$ ipython --no-banner

In [1]: import numpy as np

In [2]: np.set_printoptions(precision=1, suppress=True, linewidth=160, floatmode="fixed")

In [3]: def rd(a):
   ...:     return np.round(a, 1) + 0
   ...: 

In [4]: F = np.array([[9, 12, -15], [12, 32, -8], [-15, -8, 34]])

In [5]: # rows and columns are dependent

In [6]: w1 = np.array([[-1, 2, -1, -1], [1, 1, 0, -1], [-3, 0, -2, -1]])

In [7]: beta = np.array([3, -3, 0, 1])

In [8]: H = np.maximum(F @ w1 + beta, 0)

In [9]: print(np.linalg.matrix_rank(H))
2

In [10]: Z = np.array([[0, 3, 0], [0, 2, 1], [3, 0, 2], [0, 1, 1]])

In [11]: print((H @ Z).round(6).argmax(axis=1))
[1 1 0]

In [12]: print(H @ Z)
[[ 63 207  69]
 [ 12 247  61]
 [  0   0   0]]

In [13]: print(rd(np.linalg.det(F)))
0.0

In [14]: F.inv()
AttributeError: 'numpy.ndarray' object has no attribute 'inv'


In [15]: print(np.allclose(F, F.T))
True

In [16]: print((F + F.T) / 2)
[[  9.0  12.0 -15.0]
 [ 12.0  32.0  -8.0]
 [-15.0  -8.0  34.0]]

In [17]: print((F - F.T) / 2)
[[0.0 0.0 0.0]
 [0.0 0.0 0.0]
 [0.0 0.0 0.0]]

In [18]: rk = np.linalg.matrix_rank(F)

In [19]: print(rk)
2

In [20]: null = np.linalg.svd(F)[2][rk:].T

In [21]: print([int(np.linalg.matrix_rank(F[:, :j + 1])) for j in range(3)])
[1, 2, 2]

In [22]: print(np.allclose(F @ null, 0))
True

In [23]: print(np.linalg.matrix_rank(F.T @ F), np.linalg.matrix_rank(F @ F.T))
2 2

In [24]: print(null.shape)
(3, 1)

In [25]: data = np.loadtxt("x.csv", delimiter=",")

In [26]: print(data)
[[-4.0 -1.0  3.0]
 [-4.0 19.0 -2.0]
 [-5.0 -4.0 20.0]]

In [27]: hat = np.triu(np.array([[0, 2, 4], [2, 5, 1], [4, 3, 0]]), 1) + np.eye(3)

In [28]: other = hat @ F @ np.linalg.inv(hat)

In [29]: print(np.trace(other), np.trace(F))
75.0 75

In [30]: print(hat @ F - F @ hat)
[[-36.0  14.0  72.0]
 [-15.0 -32.0 -46.0]
 [  0.0  30.0  68.0]]

In [31]: x0 = np.array([0, 1, 1])

In [32]: y = data @ x0

In [33]: print(y)
[ 2.0 17.0 16.0]

In [34]: np.linalg.solve(data, y[:-1])
ValueError: solve1: Input operand 1 has a mismatch in its core dimension 0, with gufunc signature (m,m),(m)->(m) (size 2 is different from 3)


In [35]: print(rd(np.linalg.solve(data, data[:, 1])))
[0.0 1.0 0.0]

In [36]: print(rd(np.linalg.solve(data, y)))
[0.0 1.0 1.0]

In [37]: rng = np.random.default_rng(61462)

In [38]: t = np.sort(rng.uniform(-2, 2, 16))

In [39]: feats = np.c_[t, t ** 2, t ** 3] @ np.array([[2, -1, -3], [-2, -2, 0], [-1, -2, -1]])

In [40]: print(rd(feats))
[[ -4.1   8.8  12.9]
 [ -4.2   8.3  12.4]
 [ -4.2   4.4   8.6]
 [ -2.7   0.8   3.5]
 [ -1.2   0.2   1.5]
 [ -0.7   0.2   0.9]
 [ -0.2   0.1   0.3]
 [ -0.2   0.1   0.2]
 [  0.2  -0.1  -0.3]
 [  0.3  -1.8  -2.0]
 [  0.2  -2.1  -2.3]
 [ -3.4  -9.8  -6.5]
 [ -3.7 -10.6  -6.8]
 [ -3.8 -10.7  -6.9]
 [ -7.4 -17.5 -10.1]
 [ -8.5 -19.6 -11.1]]

In [41]: U, sv, VT = np.linalg.svd(feats)

In [42]: evecs = VT[:(sv > 1e-8).sum()]

In [43]: x0 = feats[0] + -1 * feats[9] + rng.integers(2) * np.eye(3)[2]

In [44]: print(rd(x0))
[-4.4 10.5 14.9]

In [45]: print(rd(evecs.T @ evecs))
[[ 0.7  0.3 -0.3]
 [ 0.3  0.7  0.3]
 [-0.3  0.3  0.7]]

In [46]: print(np.allclose(evecs.T @ evecs @ x0, x0))
True

In [47]: U, sv, VT = np.linalg.svd(feats)

In [48]: print(np.argmax(sv[:-1] / (sv[1:] + 1e-6)) + 1)
2

In [49]: other = U[:, :2] @ np.diag(sv[:2]) @ VT[:2]

In [50]: print(rd(np.abs(feats - other).max()))
0.0

In [51]: print(rd(other))
[[ -4.1   8.8  12.9]
 [ -4.2   8.3  12.4]
 [ -4.2   4.4   8.6]
 [ -2.7   0.8   3.5]
 [ -1.2   0.2   1.5]
 [ -0.7   0.2   0.9]
 [ -0.2   0.1   0.3]
 [ -0.2   0.1   0.2]
 [  0.2  -0.1  -0.3]
 [  0.3  -1.8  -2.0]
 [  0.2  -2.1  -2.3]
 [ -3.4  -9.8  -6.5]
 [ -3.7 -10.6  -6.8]
 [ -3.8 -10.7  -6.9]
 [ -7.4 -17.5 -10.1]
 [ -8.5 -19.6 -11.1]]

In [52]: print(rd(np.linalg.norm(feats - other, 2)), rd(sv[2]))
0.0 0.0

In [53]: print(np.linalg.matrix_rank(feats, rtol=0.05))
2

In [54]: C2 = np.cov(feats, rowvar=False)

In [55]: print(rd(np.polyfit(feats[:, 1], feats[:, 2], 1)))
[0.8 2.2]

In [56]: print(C2.shape)
(3, 3)

In [57]: print(rd(np.median(feats, axis=0)))
[-3.0  0.0  0.0]

In [58]: rk = np.linalg.matrix_rank(feats)

In [59]: print(rk)
2

In [60]: null = np.linalg.svd(feats)[2][rk:].T

In [61]: print([int(np.linalg.matrix_rank(feats[:, :j + 1])) for j in range(3)])
[1, 2, 2]

In [62]: print(null.shape)
(3, 1)

In [63]: print([int(np.linalg.matrix_rank(feats[:i])) for i in range(1, len(feats) + 1)])
[1, 2, 2, 2, 2, 2, 2, 2, 2, 2, 2, 2, 2, 2, 2, 2]

In [64]: print(rd(feats @ null))
[[0.0]
 [0.0]
 [0.0]
 [0.0]
 [0.0]
 [0.0]
 [0.0]
 [0.0]
 [0.0]
 [0.0]
 [0.0]
 [0.0]
 [0.0]
 [0.0]
 [0.0]
 [0.0]]

In [65]: Ac = feats - feats.mean(axis=1)
ValueError: operands could not be broadcast together with shapes (16,3) (16,) 


In [66]: Ac = feats - feats.mean(axis=0)

In [67]: U, sv, VT = np.linalg.svd(Ac, full_matrices=False)

In [68]: print((np.sign(U[:, 0]) == np.sign(U[0, 0])).astype(int))
[1 1 1 1 1 1 1 1 1 1 0 0 0 0 0 0]

In [69]: print(rd(Ac.mean(axis=0)))
[0.0 0.0 0.0]

In [70]: print(np.linalg.matrix_rank(Ac))
2

In [71]: print(rd((sv ** 2).sum() ** 2 / (sv ** 4).sum()))
1.1

In [72]: print(np.abs(U[:, 0]).argmax())
15

In [73]: print(rd(sv ** 2 / (sv ** 2).sum()))
[0.9 0.1 0.0]
